% ipython --no-banner

In [1]: import numpy as np

In [2]: np.set_printoptions(precision=2, suppress=True, linewidth=160)

In [3]: W0 = np.load("case4.npy")

In [4]: print(W0)
[[-1.  1.  1.]
 [ 1. -1.  1.]
 [ 1.  1. -1.]]

In [5]: # symmetric

In [6]: ev, V = np.linalg.eigh(W0)

In [7]: x = np.array([1, 2, 1])

In [8]: round(float(x @ W0 @ x / (x @ x)), 2), np.round(ev[0], 2), ev[-1]
Out[8]: (0.67, np.float64(-2.0), np.float64(1.0))

In [9]: V * np.abs(ev) @ V.T
Out[9]: 
array([[ 1.67, -0.33, -0.33],
       [-0.33,  1.67, -0.33],
       [-0.33, -0.33,  1.67]])

In [10]: [round(float(np.linalg.det(W0[:i, :i])), 2) + 0 for i in range(1, 4)]
Out[10]: [-1.0, 0.0, 4.0]

In [11]: K = np.array([[6, 1, 2, 3], [0, 3, 5, 7], [1, 9, 3, 4]])

In [12]: T = np.stack([K, -2 * K, K[::-1]])

In [13]: np.linalg.matrix_rank(T)
Out[13]: array([3, 3, 3])

In [14]: np.linalg.norm(T, axis=(1, 2))
Out[14]: array([15.49, 30.98, 15.49])

In [15]: print(np.einsum("bij,cij->bc", T, T))
[[ 240 -480  149]
 [-480  960 -298]
 [ 149 -298  240]]

In [16]: out = K[0, 0] * K[1:] - np.outer(K[1:, 0], K[0])

In [17]: out
Out[17]: 
array([[ 0, 18, 30, 42],
       [ 0, 53, 16, 21]])

In [18]: np.flatnonzero(~out.round(6).any(axis=1))
Out[18]: array([], dtype=int64)

In [19]: np.linalg.matrix_rank(out), np.linalg.matrix_rank(K)
Out[19]: (np.int64(2), np.int64(3))

In [20]: A = np.cumsum(np.array([[2, 2, 1],
    ...:     [0, 2, 1],
    ...:     [0, 0, 2],
    ...:     [1, 1, 0],
    ...:     [2, 0, 2],
    ...:     [2, 1, 2],
    ...:     [0, 1, 1],
    ...:     [2, 2, 1],
    ...:     [1, 0, 2],
    ...:     [2, 1, 0],
    ...:     [2, 0, 2],
    ...:     [1, 2, 2],
    ...:     [0, 1, 2]]), axis=0)

In [21]: A
Out[21]: 
array([[ 2,  2,  1],
       [ 2,  4,  2],
       [ 2,  4,  4],
       [ 3,  5,  4],
       [ 5,  5,  6],
       [ 7,  6,  8],
       [ 7,  7,  9],
       [ 9,  9, 10],
       [10,  9, 12],
       [12, 10, 12],
       [14, 10, 14],
       [15, 12, 16],
       [15, 13, 18]])

In [22]: x = np.array([5, 6, 1])

In [23]: a = np.maximum(A @ x, 0)

In [24]: np.tanh(A @ x)
Out[24]: array([1., 1., 1., 1., 1., 1., 1., 1., 1., 1., 1., 1., 1.])

In [25]: a
Out[25]: array([ 23,  36,  38,  49,  61,  79,  86, 109, 116, 132, 144, 163, 171])

In [26]: A * (a > 1e-9)[:, None]
Out[26]: 
array([[ 2,  2,  1],
       [ 2,  4,  2],
       [ 2,  4,  4],
       [ 3,  5,  4],
       [ 5,  5,  6],
       [ 7,  6,  8],
       [ 7,  7,  9],
       [ 9,  9, 10],
       [10,  9, 12],
       [12, 10, 12],
       [14, 10, 14],
       [15, 12, 16],
       [15, 13, 18]])
